In [1]: import numpy as np

In [2]: np.set_printoptions(precision=3, suppress=True, linewidth=100, legacy="1.25")

In [3]: A = np.array([[0, 0, 0, -3, 0, 0],
   ...:     [0, 3, 0, 0, -2, 0],
   ...:     [-3, 0, 3, 0, -3, 3],
   ...:     [0, -3, -3, 0, 0, -3],
   ...:     [0, 0, 0, 3, -3, 3],
   ...:     [0, 3, 1, 0, 0, 3],
   ...:     [0, 0, 2, 0, 0, 0]])

In [4]: left, s, Vt = np.linalg.svd(A, full_matrices=False)

In [5]: print(np.round(Vt @ Vt.T, 3) + 0)
[[1. 0. 0. 0. 0. 0.]
 [0. 1. 0. 0. 0. 0.]
 [0. 0. 1. 0. 0. 0.]
 [0. 0. 0. 1. 0. 0.]
 [0. 0. 0. 0. 1. 0.]
 [0. 0. 0. 0. 0. 1.]]

In [6]: print(np.abs(Vt[0]))
[0.198 0.393 0.444 0.161 0.392 0.656]

In [7]: print(np.allclose(left * s @ Vt, A))
True

In [8]: print(np.round(np.sqrt((s ** 2).sum()), 3), round(float(np.linalg.norm(A)), 3))
11.619 11.619

In [9]: print(s / s[0])
[1.    0.58  0.48  0.343 0.242 0.134]

In [10]: print(left.shape, s.shape, Vt.shape)
(7, 6) (6,) (6, 6)

In [11]: vec = np.array([1, 1, 2, 0, 2, 0])

In [12]: rhs = A @ vec

In [13]: print(np.round(np.linalg.lstsq(A, rhs)[0], 3) + 0)
[1. 1. 2. 0. 2. 0.]

In [14]: print(rhs)
[ 0 -1 -3 -9 -6  5  4]

In [15]: print(np.round(np.linalg.pinv(A) @ A, 3) + 0)
[[1. 0. 0. 0. 0. 0.]
 [0. 1. 0. 0. 0. 0.]
 [0. 0. 1. 0. 0. 0.]
 [0. 0. 0. 1. 0. 0.]
 [0. 0. 0. 0. 1. 0.]
 [0. 0. 0. 0. 0. 1.]]

In [16]: print(np.round(np.linalg.solve(A.T @ A, A.T @ rhs), 3) + 0)
[1. 1. 2. 0. 2. 0.]

In [17]: try:
    ...:     np.linalg.solve(A, rhs)
    ...: except np.linalg.LinAlgError as e:
    ...:     print(e)
    ...: 
Last 2 dimensions of the array must be square

In [18]: rng = np.random.default_rng(11)

In [19]: rhs = rhs + 0.02 * rng.normal(size=7)

In [20]: print(rhs)
[ 0.001 -0.973 -2.976 -9.01  -6.006  4.989  4.011]

In [21]: b, *_ = np.linalg.lstsq(A, rhs)

In [22]: print([round(float(np.linalg.norm(np.linalg.solve(A.T @ A + lam * np.eye(6), A.T @ rhs))), 2) for lam in (0, 1, 10, 100)])
[3.16, 2.9, 1.87, 0.49]

In [23]: print(np.round(A.T @ (rhs - A @ b), 3) + 0)
[0. 0. 0. 0. 0. 0.]

In [24]: Q, V = np.linalg.qr(A[:, :2])[0], np.linalg.qr(A[:, 2:])[0]

In [25]: s = np.linalg.svd(Q.T @ V, compute_uv=False)

In [26]: print((s > 0.9).sum())
1

In [27]: print(s)
[0.91  0.458]

In [28]: print(round(np.linalg.norm(Q @ Q.T - V @ V.T, 2), 3))
1.0

In [29]: r0, r1 = A[4], A[0]

In [30]: print(r0 @ r1)
-9

In [31]: pr = (r0 @ r1) / (r0 @ r0) * r0

In [32]: print(round(np.linalg.norm(r0 + r1) ** 2 + np.linalg.norm(r0 - r1) ** 2, 3))
72.0

In [33]: print(r1 - pr)
[ 0.  0.  0. -2. -1.  1.]

In [34]: print(np.linalg.matrix_rank(np.outer(r0, r1)))
1

In [35]: print(pr)
[-0. -0. -0. -1.  1. -1.]

In [36]: E = np.vander(np.arange(3) - 2, 3, increasing=True)

In [37]: print(E)
[[ 1 -2  4]
 [ 1 -1  1]
 [ 1  0  0]]

In [38]: proj = np.triu(np.array([[2, 6, 0], [2, -6, 1], [4, -4, 4]]), 1) + np.eye(3)

In [39]: M2 = proj @ E @ np.linalg.inv(proj)

In [40]: print(np.linalg.matrix_rank(M2))
3

In [41]: print(np.trace(M2), np.trace(E))
0.0 0

In [42]: left, s, Vt = np.linalg.svd(E, full_matrices=False)

In [43]: print(np.round(Vt @ Vt.T, 3) + 0)
[[1. 0. 0.]
 [0. 1. 0.]
 [0. 0. 1.]]

In [44]: print(np.cumsum(s ** 2) / np.sum(s ** 2))
[0.939 0.995 1.   ]

In [45]: print(np.abs(Vt[0]))
[0.274 0.457 0.846]

In [46]: print(left.shape, s.shape, Vt.shape)
(3, 3) (3,) (3, 3)

In [47]: print((s > 1e-8).sum())
3

In [48]: print(np.abs(left[:, 0]).round(6).argmax())
0

In [49]: print(s / s[0])
[1.    0.245 0.072]

In [50]: print(np.round(left.T @ E @ Vt.T, 3) + 0)
[[4.845 0.    0.   ]
 [0.    1.185 0.   ]
 [0.    0.    0.348]]

In [51]: print(np.round(left.T @ left, 3) + 0)
[[1. 0. 0.]
 [0. 1. 0.]
 [0. 0. 1.]]

In [52]: r0 = np.array([-3, 2])

In [53]: print(np.array([np.convolve(row, r0, "same") for row in E]))
[[ -3   8 -16]
 [ -3   5  -5]
 [ -3   2   0]]

In [54]: print(np.cross(E[0, :3], E[2, :3]))
[0 4 2]

In [55]: print(np.polyval(r0, E[0]))
[ -1   8 -10]

In [56]: print(np.correlate(E[0], E[2], "full"))
[ 0  0  1 -2  4]

In [57]: J = np.load("data.npy")

In [58]: print(J)
[[ 0.844  0.423 -0.603  1.338 -0.348 -0.532 -0.487  0.56 ]
 [-0.773  0.307  0.819  0.616 -1.131  0.393 -0.692 -0.587]
 [ 0.281  1.582  0.532 -0.256  0.304 -0.702  0.384 -0.58 ]
 [-0.703 -0.18  -1.05   0.309 -0.55  -0.649  0.952 -0.804]
 [ 0.914 -0.246 -0.525 -0.29   0.096  0.295 -0.797 -1.418]
 [ 1.055 -0.734  0.944  0.139 -0.706 -0.214  0.927 -0.184]
 [ 0.352  0.73  -0.499  0.055 -0.381  1.53   0.767  0.135]
 [ 0.211  0.243 -0.405 -1.251 -1.245 -0.417 -0.384  0.545]]

In [59]: labels = rng.permutation(8)

In [60]: M2 = J[:, labels] * rng.choice([-1, 1], 8)

In [61]: print(M2)
[[-1.338  0.603  0.844  0.532  0.56   0.423  0.348 -0.487]
 [-0.616 -0.819 -0.773 -0.393 -0.587  0.307  1.131 -0.692]
 [ 0.256 -0.532  0.281  0.702 -0.58   1.582 -0.304  0.384]
 [-0.309  1.05  -0.703  0.649 -0.804 -0.18   0.55   0.952]
 [ 0.29   0.525  0.914 -0.295 -1.418 -0.246 -0.096 -0.797]
 [-0.139 -0.944  1.055  0.214 -0.184 -0.734  0.706  0.927]
 [-0.055  0.499  0.352 -1.53   0.135  0.73   0.381  0.767]
 [ 1.251  0.405  0.211  0.417  0.545  0.243  1.245 -0.384]]

In [62]: left, _, Vt = np.linalg.svd(J.T @ M2)

In [63]: print(np.round(left @ Vt, 3) + 0)
[[ 0.  0.  1.  0.  0.  0.  0.  0.]
 [ 0.  0.  0.  0.  0.  1.  0.  0.]
 [ 0. -1.  0.  0.  0.  0.  0.  0.]
 [-1.  0.  0.  0.  0.  0.  0.  0.]
 [ 0.  0.  0.  0.  0.  0. -1.  0.]
 [ 0.  0.  0. -1.  0.  0.  0.  0.]
 [ 0.  0.  0.  0.  0.  0.  0.  1.]
 [ 0.  0.  0.  0.  1.  0.  0.  0.]]

In [64]: print(labels)
[3 2 0 5 7 1 4 6]
